$ ipython --no-banner

In [1]: import numpy as np

In [2]: np.set_printoptions(precision=2, suppress=True, linewidth=100)

In [3]: B = np.array([[-2, 2, 2], [2, -3, -3], [3, -2, -3]])

In [4]: basis = np.array([[-3, -3, -1, -3, 2, -1],
   ...:     [3, 2, -2, 1, 3, 0],
   ...:     [-3, 2, -2, 1, -1, -3],
   ...:     [3, -3, 3, -3, 1, 2],
   ...:     [-3, 0, 1, 1, 0, -3],
   ...:     [1, 0, -1, 1, -3, -3]])

In [5]: arr = np.block([[B, np.array([[-4, 5, -1, 3, -3, -3],
   ...:     [-1, -3, 3, -1, -1, -2],
   ...:     [0, -4, -2, -3, -3, 5]])], [np.zeros((6, 3)), basis]])

In [6]: arr
Out[6]: 
array([[-2.,  2.,  2., -4.,  5., -1.,  3., -3., -3.],
       [ 2., -3., -3., -1., -3.,  3., -1., -1., -2.],
       [ 3., -2., -3.,  0., -4., -2., -3., -3.,  5.],
       [ 0.,  0.,  0., -3., -3., -1., -3.,  2., -1.],
       [ 0.,  0.,  0.,  3.,  2., -2.,  1.,  3.,  0.],
       [ 0.,  0.,  0., -3.,  2., -2.,  1., -1., -3.],
       [ 0.,  0.,  0.,  3., -3.,  3., -3.,  1.,  2.],
       [ 0.,  0.,  0., -3.,  0.,  1.,  1.,  0., -3.],
       [ 0.,  0.,  0.,  1.,  0., -1.,  1., -3., -3.]])

In [7]: B = np.array([[8, 3],
   ...:     [7, 8],
   ...:     [6, 3],
   ...:     [6, 1],
   ...:     [6, 9],
   ...:     [3, 4],
   ...:     [5, 3],
   ...:     [0, 4],
   ...:     [3, 0]])

In [8]: np.linalg.matrix_rank(np.vstack([arr, B.T]))
Out[8]: np.int64(9)

In [9]: print(np.einsum("ij->j", arr))
[ 3. -3. -4. -7. -4. -2. -3. -5. -8.]

In [10]: np.einsum("ij,ij->i", arr, arr)
Out[10]: array([81., 47., 85., 33., 27., 28., 41., 20., 21.])

In [11]: q, V = np.linalg.qr(arr[:, :8])[0], np.linalg.qr(arr[:, 8:])[0]

In [12]: sig = np.linalg.svd(q.T @ V, compute_uv=False)

In [13]: round(float(np.linalg.norm(q @ q.T - V @ V.T, 2)), 2)
Out[13]: 1.0

In [14]: W = np.array([[-2, -1, 2],
    ...:     [-1, 1, 0],
    ...:     [-1, 2, 2],
    ...:     [0, -1, 2],
    ...:     [-1, 2, -1],
    ...:     [1, 2, 1],
    ...:     [0, 2, -1],
    ...:     [2, -1, 2],
    ...:     [0, 1, -1]])

In [15]: coef = np.array([-1, -2, -1])

In [16]: act = np.maximum(arr @ W + coef, 0)

In [17]: (act > 0).mean(axis=0)
Out[17]: array([0.44, 0.33, 0.44])

In [18]: print(act)
[[ 0. 24.  0.]
 [ 5.  0.  2.]
 [ 0.  0.  0.]
 [ 5.  0.  3.]
 [ 1.  0.  6.]
 [ 0.  1.  0.]
 [ 7.  0. 14.]
 [ 0.  2.  0.]
 [ 0.  0.  0.]]

In [19]: basis = np.array([[1, 9, 4], [5, 7, 5], [3, 1, 8]])

In [20]: print(act @ basis)
[[120. 168. 120.]
 [ 11.  47.  36.]
 [  0.   0.   0.]
 [ 14.  48.  44.]
 [ 19.  15.  52.]
 [  5.   7.   5.]
 [ 49.  77. 140.]
 [ 10.  14.  10.]
 [  0.   0.   0.]]

In [21]: r0 = np.array([3, 2, 1, 3, 0, 0, 0, 1, 3])

In [22]: B = arr + np.outer(r0, np.eye(9)[1])

In [23]: np.linalg.matrix_rank(np.linalg.inv(B) - np.linalg.inv(arr), tol=1e-8)
Out[23]: np.int64(1)

In [24]: np.linalg.matrix_rank(B - arr)
Out[24]: np.int64(1)

In [25]: A = np.loadtxt("layer12.csv", delimiter=",")

In [26]: A
Out[26]: 
array([[ 0., -2.,  0.,  0.],
       [-1., -2.,  0.,  0.],
       [ 0.,  0.,  0., -2.],
       [ 0.,  0., -1., -2.]])

In [27]: # 2 blocks once reordered

In [28]: np.flatnonzero(np.linalg.matrix_power((A != 0) + (A.T != 0) + np.eye(4), 4)[3])
Out[28]: array([2, 3])

In [29]: A @ A
Out[29]: 
array([[2., 4., 0., 0.],
       [2., 6., 0., 0.],
       [0., 0., 2., 4.],
       [0., 0., 2., 6.]])

In [30]: np.round(np.linalg.det(A), 2)
Out[30]: np.float64(4.0)

In [31]: B = np.linalg.inv(A)

In [32]: round(float(np.linalg.det(A) * np.linalg.det(B)), 2)
Out[32]: 1.0

In [33]: B
Out[33]: 
array([[ 1. , -1. , -0. , -0. ],
       [-0.5, -0. , -0. , -0. ],
       [-0. , -0. ,  1. , -1. ],
       [-0. , -0. , -0.5, -0. ]])

In [34]: np.allclose(B, A.T)
Out[34]: False

In [35]: A @ B
Out[35]: 
array([[1., 0., 0., 0.],
       [0., 1., 0., 0.],
       [0., 0., 1., 0.],
       [0., 0., 0., 1.]])

In [36]: def softmax(z):
    ...:     e = np.exp(z - z.max(axis=-1, keepdims=True))
    ...:     return e / e.sum(axis=-1, keepdims=True)
    ...: 

In [37]: print(softmax(B).sum(axis=1))
[1. 1. 1. 1.]

In [38]: print(softmax(B[3] + -1))
[0.28 0.28 0.17 0.28]

In [39]: np.round(softmax(10 * B[3]), 2) + 0
Out[39]: array([0.33, 0.33, 0.  , 0.33])

In [40]: scores = B @ B.T / np.sqrt(4)

In [41]: print(softmax(scores)[3] @ B)
[ 0.13 -0.26  0.05 -0.2 ]

In [42]: print(softmax(scores))
[[0.49 0.14 0.18 0.18]
 [0.2  0.29 0.26 0.26]
 [0.18 0.18 0.49 0.14]
 [0.26 0.26 0.2  0.29]]

In [43]: np.round(np.linalg.det(A[::-1]), 2)
Out[43]: np.float64(4.0)

In [44]: round(float(np.linalg.eigvals(A).sum().real), 2)
Out[44]: -4.0

In [45]: np.einsum("ii->", A)
Out[45]: np.float64(-4.0)

In [46]: np.round(np.poly(A), 2) + 0
Out[46]: array([ 1.,  4.,  0., -8.,  4.])

In [47]: np.allclose(A, A.T)
Out[47]: False

In [48]: np.trace(A)
Out[48]: np.float64(-4.0)

In [49]: np.linalg.matrix_power(A, 4)
Out[49]: 
array([[12., 32.,  0.,  0.],
       [16., 44.,  0.,  0.],
       [ 0.,  0., 12., 32.],
       [ 0.,  0., 16., 44.]])

In [50]: print(np.allclose(A @ A.T, A.T @ A))
False

In [51]: J = np.maximum(np.array([[0],
    ...:     [0],
    ...:     [-3],
    ...:     [2],
    ...:     [0],
    ...:     [-1],
    ...:     [-2],
    ...:     [2],
    ...:     [1],
    ...:     [0],
    ...:     [2],
    ...:     [-3],
    ...:     [3],
    ...:     [3],
    ...:     [-2],
    ...:     [3],
    ...:     [1],
    ...:     [-2],
    ...:     [-1],
    ...:     [-1],
    ...:     [-1],
    ...:     [-1],
    ...:     [3],
    ...:     [2],
    ...:     [-1],
    ...:     [0],
    ...:     [1],
    ...:     [0],
    ...:     [3],
    ...:     [0],
    ...:     [-1],
    ...:     [1],
    ...:     [-1],
    ...:     [2],
    ...:     [3]]) @ np.array([[-3, -3, -2]]) + np.array([1, 2, 1]), 0)

In [52]: print(J)
[[ 1  2  1]
 [ 1  2  1]
 [10 11  7]
 [ 0  0  0]
 [ 1  2  1]
 [ 4  5  3]
 [ 7  8  5]
 [ 0  0  0]
 [ 0  0  0]
 [ 1  2  1]
 [ 0  0  0]
 [10 11  7]
 [ 0  0  0]
 [ 0  0  0]
 [ 7  8  5]
 [ 0  0  0]
 [ 0  0  0]
 [ 7  8  5]
 [ 4  5  3]
 [ 4  5  3]
 [ 4  5  3]
 [ 4  5  3]
 [ 0  0  0]
 [ 0  0  0]
 [ 4  5  3]
 [ 1  2  1]
 [ 0  0  0]
 [ 1  2  1]
 [ 0  0  0]
 [ 1  2  1]
 [ 4  5  3]
 [ 0  0  0]
 [ 4  5  3]
 [ 0  0  0]
 [ 0  0  0]]

In [53]: C2 = J.T @ J

In [54]: print(np.diag(C2))
[482 662 252]

In [55]: basis = J[[13, 5]].astype(float)

In [56]: for _ in range(5):
    ...:     lab = np.linalg.norm(J[:, None] - basis, axis=-1).argmin(axis=1)
    ...:     basis = np.array([J[lab == j].mean(axis=0) for j in range(2)])
    ...: 

In [57]: lab
Out[57]: 
array([0, 0, 1, 0, 0, 1, 1, 0, 0, 0, 0, 1, 0, 0, 1, 0, 0, 1, 1, 1, 1, 1, 0, 0, 1, 0, 0, 0, 0, 0, 1,
       0, 1, 0, 0])

In [58]: np.bincount(lab)
Out[58]: array([22, 13])

In [59]: basis
Out[59]: 
array([[0.32, 0.64, 0.32],
       [5.62, 6.62, 4.08]])

In [60]: np.abs(basis[1] - basis[0]).argmax()
Out[60]: np.int64(1)
